>>> import numpy as np
>>> np.set_printoptions(precision=1, suppress=True, linewidth=100, floatmode="fixed")
>>> X = np.load("test8.npy")
>>> print(X)
[[ 0  1  2  2]
 [ 3  1  4  3]
 [ 5  1  5  4]
 [ 8  1  7  5]
 [10  2  9  7]
 [10  2 10 10]
 [12  4 11 13]
 [12  7 11 13]
 [13  9 13 13]
 [13  9 16 14]
 [16 12 18 16]]
>>> Xs = X - X.mean(axis=0)
>>> U, sigma, Vt = np.linalg.svd(Xs, full_matrices=False)
>>> print(sigma)
[29.0  6.0  3.5  2.2]
>>> print(Vt[0] * np.sign(Vt[0, np.abs(Vt[0]).argmax()]))
[0.5 0.4 0.5 0.5]
>>> print(np.searchsorted(np.cumsum(sigma ** 2) / (sigma ** 2).sum(), 0.9) + 1)
1
>>> print(np.round((sigma ** 2).sum() ** 2 / (sigma ** 4).sum(), 1))
1.1
>>> print(np.abs(U[:, 0]).argmax())
10
>>> print(np.round(sigma ** 2 / (sigma ** 2).sum(), 1) + 0)
[0.9 0.0 0.0 0.0]
>>> print(np.linalg.matrix_rank(Xs))
4
>>> print(np.abs(Vt[0]).argmax())
3
>>> print((np.sign(U[:, 0]) == np.sign(U[0, 0])).astype(int))
[1 1 1 1 1 0 0 0 0 0 0]
>>> P = X @ np.linalg.solve(X.T @ X, X.T)
>>> print(np.round(np.linalg.eigvalsh(P), 1) + 0)
[0.0 0.0 0.0 0.0 0.0 0.0 0.0 1.0 1.0 1.0 1.0]
>>> print(np.diag(P))
[0.3 0.1 0.1 0.4 0.4 0.4 0.5 0.4 0.3 0.5 0.5]
>>> T = np.stack([X, -3 * X, X[::-1]])
>>> print((T @ X.T).shape)
(3, 11, 11)
>>> print(np.linalg.norm(T, axis=(1, 2)))
[ 63.2 189.5  63.2]
>>> print(np.linalg.matrix_rank(T))
[4 4 4]
>>> print(np.linalg.matrix_rank(T.reshape(3, -1)))
2
>>> print(np.einsum("bij,cij->bc", T, T))
[[  3991 -11973   2280]
 [-11973  35919  -6840]
 [  2280  -6840   3991]]
>>> print(X[7] @ X[8])
531
>>> print(np.linalg.norm(X, axis=1).argmax())
10
>>> print(np.round(np.linalg.norm(X[7], 1), 1), np.round(np.linalg.norm(X[7], np.inf), 1))
43.0 13.0
>>> print(round(np.linalg.norm(X, "nuc"), 1))
75.7
>>> print(np.linalg.norm(X, axis=0))
[34.4 19.6 35.6 34.1]
>>> print(np.linalg.norm(X, axis=1))
[ 3.0  5.9  8.2 11.8 15.3 17.4 21.2 22.0 24.2 26.5 31.3]
>>> print(np.round(np.linalg.norm(X, 1), 1), round(float(np.linalg.norm(X, np.inf)), 1))
106.0 62.0
>>> F = np.loadtxt("out13.csv", delimiter=",")
>>> print(F)
[[ 0.0  0.0  0.0  0.0  0.0]
 [ 0.0  0.0 -4.0  0.0  3.0]
 [ 0.0  3.0  0.0 -4.0  3.0]]
>>> print(np.linalg.matrix_rank(F, rtol=0.1))
2
>>> print(np.argsort(-np.linalg.norm(F, axis=0).round(6), kind="stable")[:3])
[4 2 3]
>>> print(np.round(np.linalg.norm(F, 2) / np.linalg.norm(F), 1))
0.8
>>> print([round(float(x), 1) for x in np.linalg.svd(F, compute_uv=False)[:3]])
[6.3, 4.4, 0.0]
>>> print(np.linalg.cond(F) > 100)
True
>>> U, sigma, Vt = np.linalg.svd(F)
>>> vecs = Vt[:(sigma > 1e-8).sum()]
>>> rng = np.random.default_rng(88)
>>> vec = F[1] + -1 * F[2] + rng.integers(2) * np.eye(5)[3]
>>> print(vec)
[ 0.0 -3.0 -4.0  5.0  0.0]
>>> print(np.linalg.matrix_rank(np.vstack([F, vec])))
3
>>> print(np.diag(vecs.T @ vecs))
[0.0 0.3 0.7 0.5 0.5]
>>> print(np.allclose(vecs.T @ vecs @ vec, vec))
False
>>> r = np.linalg.matrix_rank(F)
>>> print(r)
2
>>> ns = np.linalg.svd(F)[2][r:].T
>>> print(np.allclose(F @ ns, 0))
True
>>> print([int(np.linalg.matrix_rank(F[:i])) for i in range(1, len(F) + 1)])
[0, 1, 2]
>>> print(ns @ ns.T)
[[ 1.0  0.0  0.0  0.0  0.0]
 [ 0.0  0.7 -0.1  0.4 -0.2]
 [ 0.0 -0.1  0.3  0.2  0.4]
 [ 0.0  0.4  0.2  0.5  0.2]
 [ 0.0 -0.2  0.4  0.2  0.5]]
>>> print([int(np.linalg.matrix_rank(np.delete(F, i, axis=0))) for i in range(3)])
[2, 1, 1]
>>> print(np.linalg.matrix_rank(F.T @ F), np.linalg.matrix_rank(F @ F.T))
2 2
>>> vec = np.array([0, 1, 1, 1, -2])
>>> h = np.maximum(F @ vec, 0)
>>> print(np.maximum(F @ vec, 0) - np.maximum(-F @ vec, 0))
[  0.0 -10.0  -7.0]
>>> print(np.tanh(F @ vec))
[ 0.0 -1.0 -1.0]
>>> print(F.T @ h)
[0.0 0.0 0.0 0.0 0.0]
>>> A = np.array([[0, 2, 0, 2, 0, 2],
...     [1, 1, 1, 1, 1, 1],
...     [0, 1, 0, 1, 0, 1],
...     [0, 2, 0, 2, 0, 2],
...     [1, 1, 1, 1, 1, 1],
...     [0, 1, 0, 1, 0, 1]])
>>> # columns 0 and 2 are equal
>>> M2 = X / np.sqrt((X ** 2).mean(axis=1, keepdims=True))
>>> print(np.linalg.matrix_rank(X - X.mean(axis=1, keepdims=True)))
3
>>> print(np.linalg.norm(M2, axis=1))
[2.0 2.0 2.0 2.0 2.0 2.0 2.0 2.0 2.0 2.0 2.0]
>>> print(M2[2])
[1.2 0.2 1.2 1.0]
>>> M2 = np.array([[-4, -2], [-4, -4], [-2, -1]])
>>> mat = np.kron(np.eye(3, dtype=int), M2)
>>> print(mat)
[[-4 -2  0  0  0  0]
 [-4 -4  0  0  0  0]
 [-2 -1  0  0  0  0]
 [ 0  0 -4 -2  0  0]
 [ 0  0 -4 -4  0  0]
 [ 0  0 -2 -1  0  0]
 [ 0  0  0  0 -4 -2]
 [ 0  0  0  0 -4 -4]
 [ 0  0  0  0 -2 -1]]
>>> vec = np.array([1, -1, -1, 2, 2, 1])
>>> rhs = mat @ vec
>>> coef, lr = np.zeros(6), 1 / np.linalg.norm(mat, 2) ** 2
>>> for i in range(30):
...     coef -= lr * mat.T @ (mat @ coef - rhs)
...     if i % 10 == 0: print(i, round(np.linalg.norm(mat @ coef - rhs), 1))
... 
0 3.1
10 2.4
20 1.8
>>> print(round(np.linalg.cond(mat), 1))
6.2
>>> print(coef)
[ 0.6 -0.5 -0.4  1.2  1.9  1.1]
>>> vec = np.array([0, 2, 2, 2, 1, 2])
>>> rhs = mat @ vec
>>> print(np.round(np.linalg.lstsq(mat, rhs)[0], 1) + 0)
[0.0 2.0 2.0 2.0 1.0 2.0]
>>> print(np.linalg.solve(mat.T @ mat, mat.T @ rhs))
[0.0 2.0 2.0 2.0 1.0 2.0]
>>> rhs = rhs + 0.1 * rng.normal(size=9)
>>> print(rhs)
[ -4.1  -8.1  -2.0 -12.0 -15.9  -5.9  -8.1 -11.8  -4.1]
>>> coef, *_ = np.linalg.lstsq(mat, rhs)
>>> print([round(float(np.linalg.norm(np.linalg.solve(mat.T @ mat + lam * np.eye(6), mat.T @ rhs))), 2) for lam in (0, 1, 10, 100)])
[4.1, 3.74, 3.09, 1.3]
>>> print(round(np.linalg.norm(rhs - mat @ coef), 1))
0.1
>>> P = mat @ np.linalg.solve(mat.T @ mat, mat.T)
>>> print(np.diag(P))
[0.8 1.0 0.2 0.8 1.0 0.2 0.8 1.0 0.2]
>>> print(P)
[[0.8 0.0 0.4 0.0 0.0 0.0 0.0 0.0 0.0]
 [0.0 1.0 0.0 0.0 0.0 0.0 0.0 0.0 0.0]
 [0.4 0.0 0.2 0.0 0.0 0.0 0.0 0.0 0.0]
 [0.0 0.0 0.0 0.8 0.0 0.4 0.0 0.0 0.0]
 [0.0 0.0 0.0 0.0 1.0 0.0 0.0 0.0 0.0]
 [0.0 0.0 0.0 0.4 0.0 0.2 0.0 0.0 0.0]
 [0.0 0.0 0.0 0.0 0.0 0.0 0.8 0.0 0.4]
 [0.0 0.0 0.0 0.0 0.0 0.0 0.0 1.0 0.0]
 [0.0 0.0 0.0 0.0 0.0 0.0 0.4 0.0 0.2]]
>>> print(np.linalg.matrix_rank(np.eye(9) - P))
3
>>> print(np.round(np.linalg.eigvalsh(P), 1) + 0)
[0.0 0.0 0.0 1.0 1.0 1.0 1.0 1.0 1.0]
>>> U, sigma, Vt = np.linalg.svd(P)
>>> vecs = Vt[:(sigma > 1e-8).sum()]
>>> vec = P[4] + -1 * P[1] + rng.integers(2) * np.eye(9)[4]
>>> print(vec)
[ 0.0 -1.0  0.0  0.0  1.0  0.0  0.0  0.0  0.0]
>>> print(np.diag(vecs.T @ vecs))
[0.8 1.0 0.2 0.8 1.0 0.2 0.8 1.0 0.2]
>>> print(np.linalg.matrix_rank(np.vstack([P, vec])))
6
>>> print(vecs.T @ vecs)
[[0.8 0.0 0.4 0.0 0.0 0.0 0.0 0.0 0.0]
 [0.0 1.0 0.0 0.0 0.0 0.0 0.0 0.0 0.0]
 [0.4 0.0 0.2 0.0 0.0 0.0 0.0 0.0 0.0]
 [0.0 0.0 0.0 0.8 0.0 0.4 0.0 0.0 0.0]
 [0.0 0.0 0.0 0.0 1.0 0.0 0.0 0.0 0.0]
 [0.0 0.0 0.0 0.4 0.0 0.2 0.0 0.0 0.0]
 [0.0 0.0 0.0 0.0 0.0 0.0 0.8 0.0 0.4]
 [0.0 0.0 0.0 0.0 0.0 0.0 0.0 1.0 0.0]
 [0.0 0.0 0.0 0.0 0.0 0.0 0.4 0.0 0.2]]
>>> q, vecs = np.linalg.qr(mat[:, :3])[0], np.linalg.qr(mat[:, 3:])[0]
>>> sigma = np.linalg.svd(q.T @ vecs, compute_uv=False)
>>> print((sigma > 0.9).sum())
1
>>> print(sigma.round(1) + 0)
[0.9 0.0 0.0]
>>> J = np.load("data.npy")
>>> print(J)
[[ 3.3  1.6 -3.5  1.9]
 [-1.6 -1.0  1.6 -0.9]
 [-2.3 -1.1  2.4 -1.2]
 [ 0.5  0.3 -0.6  0.3]
 [-0.4 -0.1  0.5 -0.3]
 [ 0.0  0.0 -0.1 -0.1]
 [-0.6 -0.4  0.7 -0.4]
 [ 0.0  0.1 -0.2  0.1]
 [-0.4 -0.2  0.3 -0.3]
 [ 3.1  1.6 -3.2  1.6]
 [ 0.4 -0.1 -0.4  0.5]
 [-0.9 -0.4  0.9 -0.6]
 [-0.4 -0.3  0.4 -0.3]
 [ 1.0  0.5 -0.8  0.5]
 [-0.1  0.1  0.3 -0.3]
 [-1.9 -1.1  1.8 -1.1]]
>>> C2 = np.cov(J, rowvar=False)
>>> print(J.std(axis=0))
[1.5 0.8 1.5 0.8]
>>> print(np.corrcoef(J.T))
[[ 1.0  1.0 -1.0  1.0]
 [ 1.0  1.0 -1.0  1.0]
 [-1.0 -1.0  1.0 -1.0]
 [ 1.0  1.0 -1.0  1.0]]
>>> print(C2.shape)
(4, 4)
>>> M2 = np.c_[J[:, :2] @ np.array([[-3, 0], [2, 2]]), np.array([1, 0, 3, 3, -3, 1, -3, -2, -1, -1, 2, 2, -1, 2, -2, 1])]
>>> print(M2)
[[-6.7  3.2  1.0]
 [ 2.8 -2.0  0.0]
 [ 4.7 -2.2  3.0]
 [-0.9  0.6  3.0]
 [ 1.0 -0.2 -3.0]
 [ 0.0  0.0  1.0]
 [ 1.0 -0.8 -3.0]
 [ 0.2  0.2 -2.0]
 [ 0.8 -0.4 -1.0]
 [-6.1  3.2 -1.0]
 [-1.4 -0.2  2.0]
 [ 1.9 -0.8  2.0]
 [ 0.6 -0.6 -1.0]
 [-2.0  1.0  2.0]
 [ 0.5  0.2 -2.0]
 [ 3.5 -2.2  1.0]]
>>> print(np.linalg.matrix_rank(np.c_[J, M2]))
5
>>> labels = J[:, 0] > np.median(J[:, 0])
>>> r0 = J[labels].mean(axis=0) - J[~labels].mean(axis=0)
>>> print(r0)
[ 2.1  1.1 -2.1  1.2]
>>> vec = np.array([-2, -1, -1, 0])
>>> rhs = J @ vec
>>> print(np.round(np.linalg.pinv(J) @ J, 1) + 0)
[[1.0 0.0 0.0 0.0]
 [0.0 1.0 0.0 0.0]
 [0.0 0.0 1.0 0.0]
 [0.0 0.0 0.0 1.0]]
>>> print(rhs)
[-4.7  2.6  3.3 -0.7  0.4  0.1  0.9  0.1  0.7 -4.6 -0.3  1.3  0.7 -1.7 -0.2  3.1]
>>> rhs = rhs + 0.1 * rng.normal(size=16)
>>> print(rhs.round(1) + 0)
[-4.9  2.5  3.2 -0.6  0.6  0.0  1.0  0.2  0.8 -4.6 -0.2  1.3  0.7 -1.7 -0.1  3.0]
>>> coef, *_ = np.linalg.lstsq(J, rhs)
>>> print(coef.round())
[-2.0 -1.0 -1.0  0.0]
>>> print(coef)
[-1.9 -0.8 -0.8  0.1]
>>> print(np.round(np.linalg.norm(rhs - J @ coef), 1))
0.3
>>> Xs = J - J.mean(axis=0)
>>> vecs = np.linalg.svd(Xs)[2][:1]
>>> M2 = Xs - Xs @ vecs.T @ vecs
>>> print((Xs @ vecs.T).std(axis=0))
[2.4]
>>> print(np.diag(vecs.T @ vecs))
[0.4 0.1 0.4 0.1]
>>> m1 = np.array([[3, 1, -3, -1], [1, 2, -1, -2], [-6, -2, 3, 1], [-2, -4, 1, 2]])
>>> w1 = np.array([[1, 1, -2, -1],
...     [2, 0, 0, 0],
...     [-1, 1, 2, -2],
...     [1, -1, 2, 0],
...     [2, 0, -1, -2]])
>>> coef = np.array([2, 3, 0, 0])
>>> hid = np.maximum(F @ w1 + coef, 0)
>>> print((hid > 0).mean(axis=0))
[1.0 0.7 0.0 0.3]
>>> print(np.linalg.matrix_rank(hid))
3
>>> print(hid)
[[ 2.0  3.0  0.0  0.0]
 [12.0  0.0  0.0  2.0]
 [10.0  7.0  0.0  0.0]]
>>> print((hid > 0).astype(int))
[[1 1 0 0]
 [1 0 0 1]
 [1 1 0 0]]
>>> C = np.array([[-5, 0], [-4, 3], [-5, 0], [5, -3]])
>>> print(hid @ C)
[[-22.0   9.0]
 [-50.0  -6.0]
 [-78.0  21.0]]
>>> print(w1 @ C)
[[ -4   6]
 [-10   0]
 [-19   9]
 [-11  -3]
 [-15   6]]
>>> print((hid @ C).round(6).argmax(axis=1))
[1 1 1]
>>> print(A.shape)
(6, 6)
>>> print(np.diff(A, axis=0))
[[ 1 -1  1 -1  1 -1]
 [-1  0 -1  0 -1  0]
 [ 0  1  0  1  0  1]
 [ 1 -1  1 -1  1 -1]
 [-1  0 -1  0 -1  0]]
>>> print(A.sum(axis=1))
[6 6 3 6 6 3]
>>> print(A - A[0])
[[ 0  0  0  0  0  0]
 [ 1 -1  1 -1  1 -1]
 [ 0 -1  0 -1  0 -1]
 [ 0  0  0  0  0  0]
 [ 1 -1  1 -1  1 -1]
 [ 0 -1  0 -1  0 -1]]
>>> P = np.triu(np.array([[1, 1, 2, 1], [-1, -1, 1, 0], [2, -1, 1, 0], [0, -1, 1, -2]]), 1) + np.eye(4)
>>> M2 = P @ m1 @ np.linalg.inv(P)
>>> print(np.poly(M2))
[  1.0 -10.0   5.0  50.0  25.0]
>>> print(P @ m1 - m1 @ P)
[[-13.0  -9.0  -1.0  -1.0]
 [ -6.0  -3.0  -1.0   0.0]
 [  0.0   6.0  14.0   6.0]
 [  0.0   2.0   8.0   2.0]]
>>> print(np.linalg.matrix_rank(M2))
4
>>> print(round(float(np.linalg.norm(A, 2) / np.linalg.norm(A)), 1))
0.9
>>> labels = rng.permutation(4)
>>> print(labels)
[1 0 2 3]
>>> M2 = m1[labels][:, labels]
>>> print(np.trace(M2))
10
>>> print(round(np.linalg.det(M2), 1), np.round(np.linalg.det(m1[labels]), 1))
25.0 -25.0
>>> data = np.array([[-0.3, 0.1, -0.3],
...     [1.9, 0.6, -0.4],
...     [0.9, 0.0, 1.2],
...     [1.2, -0.8, 0.2],
...     [-0.7, 1.0, 1.1],
...     [2.5, 9.0, 3.0],
...     [-0.1, -0.5, -0.8],
...     [-1.4, -1.9, -0.6],
...     [0.0, -1.1, 0.5],
...     [-0.5, 0.5, 1.2],
...     [0.9, -0.8, 1.4],
...     [0.4, 0.3, 0.1],
...     [1.2, 0.7, -0.9],
...     [0.1, -1.3, 0.7],
...     [-0.4, -0.4, -0.1],
...     [-0.5, -0.5, -1.7]])
>>> C2 = np.cov(data, rowvar=False)
>>> print(np.linalg.eigvalsh(C2)[::-1])
[7.0 0.7 0.6]
>>> print(np.polyfit(data[:, 1], data[:, 2], 1))
[0.3 0.2]
>>> print(np.round(np.median(data, axis=0), 1) + 0)
[ 0.0 -0.2  0.2]
>>> print(np.argwhere(np.triu(np.abs(np.corrcoef(data.T)) > 0.8, 1)))
[]
>>> print(np.corrcoef(data.T))
[[1.0 0.6 0.4]
 [0.6 1.0 0.6]
 [0.4 0.6 1.0]]
>>> print(C2.shape)
(3, 3)
>>> print(C2)
[[1.1 1.6 0.5]
 [1.6 6.0 1.7]
 [0.5 1.7 1.3]]
>>> print(np.argsort(-data.std(axis=0).round(6), kind="stable"))
[1 2 0]
